>>> import numpy as np
>>> np.set_printoptions(precision=2, suppress=True, linewidth=200, sign=" ")
>>> m1 = np.loadtxt("a.csv", delimiter=",")
>>> print(m1)
[[ 0.  0.  7.  0.]
 [ 0.  0.  0.  7.]
 [ 7.  0.  0.  0.]
 [ 0.  7.  0.  0.]]
>>> w, V = np.linalg.eigh(m1)
>>> x0 = np.array([-9, 8, -2, -9])
>>> print(np.abs(m1).sum(axis=1).max(), np.abs(w).max())
7.0 7.0
>>> print(np.linalg.eigvalsh(m1[1:, 1:]))
[-7.  0.  7.]
>>> print(round(x0 @ m1 @ x0 / (x0 @ x0), 2), w[0], w[-1])
-3.29 -7.0 7.0
>>> print(m1 @ m1.T)
[[ 49.   0.   0.   0.]
 [  0.  49.   0.   0.]
 [  0.   0.  49.   0.]
 [  0.   0.   0.  49.]]
>>> print(m1[:, 0] @ m1[:, 3])
0.0
>>> print((m1 != 0).astype(int))
[[ 0  0  1  0]
 [ 0  0  0  1]
 [ 1  0  0  0]
 [ 0  1  0  0]]
>>> print(np.round(np.linalg.det(m1), 2))
2401.0
>>> print(np.sort(np.linalg.eigvals(m1).real))
[-7. -7.  7.  7.]
>>> print(np.flatnonzero(np.linalg.matrix_power((m1 != 0) + (m1.T != 0) + np.eye(4), 4)[3]))
[ 1  3]
>>> print(m1 @ m1)
[[ 49.   0.   0.   0.]
 [  0.  49.   0.   0.]
 [  0.   0.  49.   0.]
 [  0.   0.   0.  49.]]
>>> print((np.linalg.matrix_power((m1 != 0) + (m1.T != 0) + np.eye(4), 4) > 0).astype(int))
[[ 1  0  1  0]
 [ 0  1  0  1]
 [ 1  0  1  0]
 [ 0  1  0  1]]
>>> K = np.load("dump.npy")
>>> print(K)
[[ 2.99 -1.1   2.01  0.  ]
 [ 2.93 -1.02  1.98  0.07]
 [ 2.99 -1.01  1.96 -0.03]
 [ 3.01 -0.97  2.05 -0.06]
 [ 2.95 -1.02  1.96 -0.03]
 [ 2.99 -1.    1.97 -0.03]
 [ 2.95 -1.15  2.07  0.06]
 [-2.01  0.03 -1.   -2.  ]
 [-1.99 -0.05 -1.05 -2.05]
 [-2.04 -0.07 -0.95 -2.  ]
 [-2.01  0.01 -1.03 -2.01]
 [-1.96  0.02 -1.   -1.95]
 [-2.06 -0.05 -0.97 -2.03]
 [-1.98  0.03 -1.   -1.96]]
>>> cen = K - K.mean(axis=0)
>>> V = np.linalg.svd(cen)[2][:2]
>>> B = cen - cen @ V.T @ V
>>> print(round(float(np.linalg.norm(B) / np.linalg.norm(cen)), 2))
0.01
>>> print(np.diag(V.T @ V))
[ 0.84  0.67  0.33  0.16]
>>> print(np.round(np.cov(cen @ V.T, rowvar=False), 2) + 0)
[[ 10.46   0.  ]
 [  0.     0.  ]]
>>> print((cen @ V.T).std(axis=0))
[ 3.12  0.06]
